>>> import numpy as np
>>> from numpy import linalg as LA
>>> np.set_printoptions(suppress=True, linewidth=120)
>>> W0 = np.array([[-1, 0, 0, -2, 0, 0],
...     [-2, -2, -2, -4, -4, -4],
...     [1, -1, -2, 2, -2, -4],
...     [2, 0, 0, -1, 0, 0],
...     [4, 4, 4, -2, -2, -2],
...     [-2, 2, 4, 1, -1, -2]])
>>> W0
array([[-1,  0,  0, -2,  0,  0],
       [-2, -2, -2, -4, -4, -4],
       [ 1, -1, -2,  2, -2, -4],
       [ 2,  0,  0, -1,  0,  0],
       [ 4,  4,  4, -2, -2, -2],
       [-2,  2,  4,  1, -1, -2]])
>>> r0, r1 = W0[2], W0[4]
>>> r0 @ r0
np.int64(30)
>>> p = (r0 @ r1) / (r0 @ r0) * r0
>>> LA.matrix_rank(np.outer(r0, r1))
np.int64(1)
>>> r1 - p
array([ 4.,  4.,  4., -2., -2., -2.])
>>> np.outer(r0, r1)
array([[  4,   4,   4,  -2,  -2,  -2],
       [ -4,  -4,  -4,   2,   2,   2],
       [ -8,  -8,  -8,   4,   4,   4],
       [  8,   8,   8,  -4,  -4,  -4],
       [ -8,  -8,  -8,   4,   4,   4],
       [-16, -16, -16,   8,   8,   8]])
>>> round(float(LA.norm(r0 + r1) ** 2 + LA.norm(r0 - r1) ** 2), 1)
180.0
>>> w1 = np.array([[1, 4], [0, 3], [2, 5], [3, 1], [0, 4], [4, 3]])
>>> beta = np.array([5, 0])
>>> act = np.maximum(W0 @ w1 + beta, 0)
>>> act
array([[ 0,  0],
       [ 0,  0],
       [ 0,  0],
       [ 4,  7],
       [ 3, 32],
       [ 6,  9]])
>>> LA.matrix_rank(act)
np.int64(2)
>>> W2 = np.array([[3, 3, 3], [0, 1, 3]])
>>> (act @ W2).round(6).argmax(axis=1)
array([0, 0, 0, 2, 2, 2])
>>> act @ W2
array([[  0,   0,   0],
       [  0,   0,   0],
       [  0,   0,   0],
       [ 12,  19,  33],
       [  9,  41, 105],
       [ 18,  27,  45]])
>>> np.round(LA.norm(W0, 2), 1)
np.float64(8.4)
>>> np.round(LA.norm(W0, axis=1), 1)
array([2.2, 7.7, 5.5, 2.2, 7.7, 5.5])
>>> round(float(LA.norm(W0, "nuc")), 1)
27.7
>>> np.round(LA.norm(W0, axis=0), 1)
array([5.5, 5. , 6.3, 5.5, 5. , 6.3])
>>> rng = np.random.default_rng(4281)
>>> lab = rng.permutation(6)
>>> lab
array([4, 0, 1, 3, 2, 5])
>>> B = W0[lab][:, lab]
>>> np.round(np.sort(np.abs(LA.eigvals(B))), 1)
array([1.3, 1.3, 2.2, 2.2, 7.6, 7.6])
>>> np.diag(B)
array([-2, -1, -2, -1, -2, -2])
>>> np.round(LA.det(B), 1), round(float(LA.det(W0[lab])), 1)
(np.float64(500.0), -500.0)
>>> def softmax(z):
...     e = np.exp(z - z.max(axis=-1, keepdims=True))
...     return e / e.sum(axis=-1, keepdims=True)
... 
>>> np.round(softmax(W0[2]), 1) + 0
array([0.3, 0. , 0. , 0.7, 0. , 0. ])
>>> np.round(softmax(10 * W0[2]), 1) + 0
array([0., 0., 0., 1., 0., 0.])
>>> np.round(softmax(W0[2] + 4), 1) + 0
array([0.3, 0. , 0. , 0.7, 0. , 0. ])
>>> np.round(softmax(W0).sum(axis=1), 1)
array([1., 1., 1., 1., 1., 1.])
>>> att = W0 @ W0.T / np.sqrt(6)
>>> np.round(softmax(att + np.triu(np.full(att.shape, -np.inf), 1)), 1) + 0
array([[1. , 0. , 0. , 0. , 0. , 0. ],
       [0. , 1. , 0. , 0. , 0. , 0. ],
       [0. , 0. , 1. , 0. , 0. , 0. ],
       [0.1, 0.1, 0.1, 0.7, 0. , 0. ],
       [0. , 0. , 0. , 0. , 1. , 0. ],
       [0. , 0. , 0. , 0. , 0. , 1. ]])
>>> feats = np.load("run12.npy")
>>> feats
array([[  9, -27,  -7],
       [  2,  -6,  -6],
       [  5, -15,  -1]])
>>> cov = W0.T @ W0
>>> np.round(LA.svd(W0, compute_uv=False) ** 2, 1)
array([70.7, 70.7, 24. , 24. ,  0.3,  0.3])
>>> (W0 @ W0.T).shape
(6, 6)
>>> np.trace(cov), (W0 ** 2).sum()
(np.int64(190), np.int64(190))
>>> cov
array([[30, 15, 10,  0,  0,  0],
       [15, 25, 30,  0,  0,  0],
       [10, 30, 40,  0,  0,  0],
       [ 0,  0,  0, 30, 15, 10],
       [ 0,  0,  0, 15, 25, 30],
       [ 0,  0,  0, 10, 30, 40]])
>>> np.allclose(cov, cov.T)
True
>>> mat = np.load("out9.npy")
>>> mat
array([[ -5. ,  -7.3,  -8.9,   2.4],
       [ -5.8,  -8.7,  -8.2,   3.9],
       [ -6.3,  -9.9,  -9. ,   4.1],
       [ -4.2,  -8. , -10.9,   3.3],
       [ -5.9, -11.1, -10.4,   3. ],
       [ -6.2,  -8. ,  -7.9,   2.3],
       [ -6.8,  -7. ,  -9.8,   4.8],
       [ -6.1,  -8.4,  -9.5,   2.6],
       [ -5.3,  -8.3,  -7.6,   2.3],
       [ -6.1,  -8.5,  -9.4,   2.1],
       [ -6.1,  -6.8,  -7.2,   2.4],
       [ -6.7, -10.1,  -8.3,   0.5],
       [ -7.3,  -9.7,  -8. ,   4.7],
       [ -6.3,  -9.3,  -9.7,   2.8],
       [ -4.9,  -7.2,  -8.2,   4.3],
       [ -6.3,  -7.7,  -9.4,   3.3]])
>>> cen = (mat - mat.mean(axis=0)) / mat.std(axis=0)
>>> np.argwhere(np.abs(cen) > 2)
array([[ 3,  0],
       [ 4,  1],
       [11,  3]])
>>> beta = LA.lstsq(np.delete(cen, 3, axis=1), cen[:, 3])[0]
>>> np.abs(beta).argmax()
np.int64(1)
